% python3 -q
>>> import numpy as np
>>> from numpy import linalg as LA
>>> np.set_printoptions(precision=3, suppress=True, linewidth=200)
>>> def tidy(a):
...     return np.round(a, 3) + 0
... 
>>> data = np.array([[1.0, 0.0, 0.0], [0.0, 0.5, 0.5], [0.5, 0.0, 0.5]])
>>> t = np.radians(120)
>>> r_ = np.eye(3)
>>> r_[1, 1] = r_[0, 0] = np.cos(t)
>>> r_[1, 0], r_[0, 1] = -np.sin(t), np.sin(t)
>>> print(tidy(r_))
[[-0.5    0.866  0.   ]
 [-0.866 -0.5    0.   ]
 [ 0.     0.     1.   ]]
>>> M2 = data @ r_.T
>>> tidy(LA.det(r_)), tidy(np.trace(r_))
(np.float64(1.0), np.float64(0.0))
>>> tidy(M2)
array([[-0.5  , -0.866,  0.   ],
       [ 0.433, -0.25 ,  0.5  ],
       [-0.25 , -0.433,  0.5  ]])
>>> np.allclose(LA.norm(data, axis=1), LA.norm(M2, axis=1))
True
>>> F = np.loadtxt("block18.csv", delimiter=",")
>>> tidy(F)
array([[ 0.739,  0.166, -0.356,  0.451,  0.261, -0.166],
       [ 0.166,  0.894,  0.227, -0.287, -0.166,  0.106],
       [-0.356,  0.227,  0.514,  0.616,  0.356, -0.227],
       [ 0.451, -0.287,  0.616,  0.22 , -0.451,  0.287],
       [ 0.261, -0.166,  0.356, -0.451,  0.739,  0.166],
       [-0.166,  0.106, -0.227,  0.287,  0.166,  0.894]])
>>> # symmetric, so the eigenvalues are real
>>> x0 = np.array([7, 9, 9, 3, 2, 5])
>>> tidy(LA.det(F))
np.float64(-1.0)
>>> print(tidy(LA.inv(F)))
[[ 0.739  0.166 -0.356  0.451  0.261 -0.166]
 [ 0.166  0.894  0.227 -0.287 -0.166  0.106]
 [-0.356  0.227  0.514  0.616  0.356 -0.227]
 [ 0.451 -0.287  0.616  0.22  -0.451  0.287]
 [ 0.261 -0.166  0.356 -0.451  0.739  0.166]
 [-0.166  0.106 -0.227  0.287  0.166  0.894]]
>>> tidy(LA.norm(x0)), tidy(LA.norm(F @ x0))
(np.float64(15.78), np.float64(15.78))
>>> [p for p in range(1, 25) if np.allclose(LA.matrix_power(F, p), np.eye(6))]
[2, 4, 6, 8, 10, 12, 14, 16, 18, 20, 22, 24]
>>> tidy(np.abs(LA.eigvals(F)))
array([1., 1., 1., 1., 1., 1.])
>>> 6 - LA.matrix_rank(F - np.eye(6), tol=1e-8)
np.int64(5)
>>> tidy(np.sort(np.abs(np.degrees(np.angle(LA.eigvals(F))))))
array([  0.,   0.,   0.,   0.,   0., 180.])
